>>> import numpy as np
>>> from numpy import linalg as LA
>>> np.set_printoptions(precision=3, suppress=True, linewidth=160, sign=" ")
>>> X = np.load("out18.npy")
>>> X
array([[ 0, -2,  0,  0],
       [ 3,  3, -1,  1],
       [ 3,  3, -1,  1]])
>>> LA.matrix_rank(X, rtol=0.1)
np.int64(2)
>>> [round(float(x), 3) for x in LA.svd(X, compute_uv=False)[:3]]
[6.473, 1.449, 0.0]
>>> LA.cond(X) > 100
np.True_
>>> W0 = np.load("run1.npy")
>>> W0
array([[ 0.,  7.,  5.],
       [ 7.,  0.,  0.],
       [ 5.,  0.,  0.]])
>>> proj = np.triu(np.array([[0, -5, 0], [5, -5, 4], [-5, -4, 3]]), 1) + np.eye(3)
>>> other = proj @ W0 @ LA.inv(proj)
>>> print(np.round(LA.det(other), 3))
-0.0
>>> np.trace(other), np.trace(W0)
(np.float64(0.0), np.float64(0.0))
>>> other
array([[ -35., -168.,  677.],
       [  27.,  135., -540.],
       [   5.,   25., -100.]])
>>> r0 = np.array([1, -2, 5])
>>> np.array([np.convolve(row, r0, "same") for row in W0])
array([[  7.,  -9.,  25.],
       [-14.,  35.,   0.],
       [-10.,  25.,   0.]])
>>> np.cross(W0[0, :3], W0[1, :3])
array([  0.,  35., -49.])
>>> print(np.convolve(W0[0], r0))
[ 0.  7. -9. 25. 25.]
>>> np.correlate(W0[0], W0[1], "full")
array([  0.,   0.,   0.,  49.,  35.])
>>> other = W0 / np.sqrt((W0 ** 2).mean(axis=1, keepdims=True))
>>> W0 - W0.mean(axis=1, keepdims=True)
array([[-4.   ,  3.   ,  1.   ],
       [ 4.667, -2.333, -2.333],
       [ 3.333, -1.667, -1.667]])
>>> LA.matrix_rank(W0 - W0.mean(axis=1, keepdims=True))
np.int64(2)
>>> def softmax(z):
...     e = np.exp(z - z.max(axis=-1, keepdims=True))
...     return e / e.sum(axis=-1, keepdims=True)
... 
>>> print(np.round(softmax(10 * W0[0]), 3) + 0)
[ 0.  1.  0.]
>>> softmax(W0[0])
array([ 0.001,  0.88 ,  0.119])
>>> softmax(W0[0] + 3)
array([ 0.001,  0.88 ,  0.119])
>>> att = W0 @ W0.T / np.sqrt(3)
>>> print(np.round(softmax(att)[0] @ W0, 3) + 0)
[ 0.  7.  5.]
>>> softmax(att).round(6).argmax(axis=1)
array([ 0,  1,  1])
